$ python3 -q
>>> import numpy as np
>>> np.set_printoptions(suppress=True, linewidth=160)
>>> rd = lambda a: np.round(a, 2) + 0
>>> feats = np.load("block2.npy")
>>> feats
array([[176,  40, 105, 146, 103, 107, 145, 139, 104, 167],
       [ 40, 110,  38,  61,  88,  21, 107,  43,  91,  97],
       [105,  38,  99, 111,  74,  93, 107, 102,  78,  95],
       [146,  61, 111, 159, 101, 113, 174, 120,  91, 132],
       [103,  88,  74, 101, 191,  65, 158, 155, 140, 158],
       [107,  21,  93, 113,  65, 103, 110, 126,  74,  82],
       [145, 107, 107, 174, 158, 110, 232, 153, 139, 168],
       [139,  43, 102, 120, 155, 126, 153, 285, 196, 154],
       [104,  91,  78,  91, 140,  74, 139, 196, 211, 185],
       [167,  97,  95, 132, 158,  82, 168, 154, 185, 244]])
>>> np.linalg.cond(feats) > 100
np.True_
>>> rd(np.linalg.norm(feats, 2) / np.linalg.norm(feats))
np.float64(0.98)
>>> [round(float(x), 2) for x in np.linalg.svd(feats, compute_uv=False)[:3]]
[1252.55, 191.66, 168.08]
>>> np.linalg.matrix_rank(feats, rtol=0.1)
np.int64(3)
>>> U, sv, Vh = np.linalg.svd(feats)
>>> evecs = Vh[:(sv > 1e-8).sum()]
>>> rng = np.random.default_rng(49120)
>>> x0 = feats[8] + -3 * feats[6] + rng.integers(2) * np.eye(10)[5]
>>> x0
array([-331., -230., -243., -431., -334., -256., -557., -263., -206., -319.])
>>> np.linalg.matrix_rank(np.vstack([feats, x0]))
np.int64(8)
>>> np.allclose(evecs.T @ evecs @ x0, x0)
True
>>> rd(np.diag(evecs.T @ evecs))
array([0.84, 1.  , 0.74, 0.35, 0.95, 0.71, 0.8 , 0.87, 0.85, 0.89])
>>> rd(np.linalg.norm(x0 - evecs.T @ evecs @ x0))
np.float64(0.0)
>>> rank = np.linalg.matrix_rank(feats)
>>> rank
np.int64(8)
>>> ns = np.linalg.svd(feats)[2][rank:].T
>>> [int(np.linalg.matrix_rank(feats[:, :j + 1])) for j in range(10)]
[1, 2, 3, 4, 5, 6, 7, 8, 8, 8]
>>> [int(np.linalg.matrix_rank(np.delete(feats, i, axis=0))) for i in range(10)]
[8, 8, 8, 8, 8, 8, 8, 8, 8, 8]
>>> rd(feats @ ns)
array([[0., 0.],
       [0., 0.],
       [0., 0.],
       [0., 0.],
       [0., 0.],
       [0., 0.],
       [0., 0.],
       [0., 0.],
       [0., 0.],
       [0., 0.]])
>>> np.allclose(feats @ ns, 0)
True
>>> u, r1 = feats[2], feats[9]
>>> u @ r1
np.int64(135890)
>>> u @ u
np.int64(85678)
>>> p = (u @ r1) / (u @ u) * u
>>> rd(r1 - p)
array([  0.46,  36.73, -62.02, -44.05,  40.63, -65.5 ,  -1.71,  -7.78,  61.29,  93.32])
>>> rd(p)
array([166.54,  60.27, 157.02, 176.05, 117.37, 147.5 , 169.71, 161.78, 123.71, 150.68])
>>> rd((r1 - p) @ u)
np.float64(0.0)
>>> rd(np.linalg.norm(u + r1) ** 2 + np.linalg.norm(u - r1) ** 2)
np.float64(653628.0)
>>> U, sv, Vh = np.linalg.svd(feats)
>>> rd(sv)
array([1252.55,  191.66,  168.08,   94.91,   57.15,   29.39,   13.15,    3.11,    0.  ,    0.  ])
>>> np.argmax(sv[:-1] / (sv[1:] + 1e-6)) + 1
np.int64(8)
>>> other = U[:, :8] @ np.diag(sv[:8]) @ Vh[:8]
>>> np.linalg.matrix_rank(other)
np.int64(8)
>>> np.linalg.matrix_rank(feats, rtol=0.05)
np.int64(4)
>>> rd(np.abs(feats - other).max())
np.float64(0.0)
>>> rd(np.linalg.norm(feats - other) / np.linalg.norm(feats))
np.float64(0.0)
>>> data = np.array([[-0.3, 0.2, -0.5, -0.6, -1.0, -1.6, 0.0, -0.7, -0.2],
...     [0.0, -0.6, 0.5, -1.7, -1.0, -2.4, 1.1, -1.4, 1.6],
...     [2.6, 0.1, -3.3, 1.5, 0.6, 0.2, 1.8, 0.6, -0.7],
...     [0.7, 0.2, -0.1, 0.2, 1.3, 1.2, -0.4, 0.3, -0.2],
...     [1.5, 0.4, -0.5, -1.3, 0.6, 0.2, -0.6, 2.5, -0.5],
...     [1.2, 1.1, -0.2, 0.9, 1.6, -1.5, -1.2, -0.2, -0.8]])
>>> data
array([[-0.3,  0.2, -0.5, -0.6, -1. , -1.6,  0. , -0.7, -0.2],
       [ 0. , -0.6,  0.5, -1.7, -1. , -2.4,  1.1, -1.4,  1.6],
       [ 2.6,  0.1, -3.3,  1.5,  0.6,  0.2,  1.8,  0.6, -0.7],
       [ 0.7,  0.2, -0.1,  0.2,  1.3,  1.2, -0.4,  0.3, -0.2],
       [ 1.5,  0.4, -0.5, -1.3,  0.6,  0.2, -0.6,  2.5, -0.5],
       [ 1.2,  1.1, -0.2,  0.9,  1.6, -1.5, -1.2, -0.2, -0.8]])
>>> other = np.array([[-3, -1, 2],
...     [-2, 3, 2],
...     [-1, -2, -3],
...     [1, -2, -3],
...     [1, -1, 0],
...     [1, 2, -1],
...     [1, 1, -3],
...     [-1, 1, 3],
...     [-3, -2, -1],
...     [1, 2, -1]])
>>> np.linalg.matrix_rank(np.vstack([feats, other.T]))
np.int64(10)
>>> np.einsum("ik,kj->ji", feats, other)
array([[-496, -320, -346, -385, -461, -331, -484, -770, -772, -715],
       [ -37,  208,  -56,   -2,   99,  -63,  119,   -3,  122,  116],
       [-717, -398, -625, -894, -515, -573, -993, -382, -416, -706]])
>>> np.einsum("ik,kj->ij", feats, other)
array([[-496,  -37, -717],
       [-320,  208, -398],
       [-346,  -56, -625],
       [-385,   -2, -894],
       [-461,   99, -515],
       [-331,  -63, -573],
       [-484,  119, -993],
       [-770,   -3, -382],
       [-772,  122, -416],
       [-715,  116, -706]])
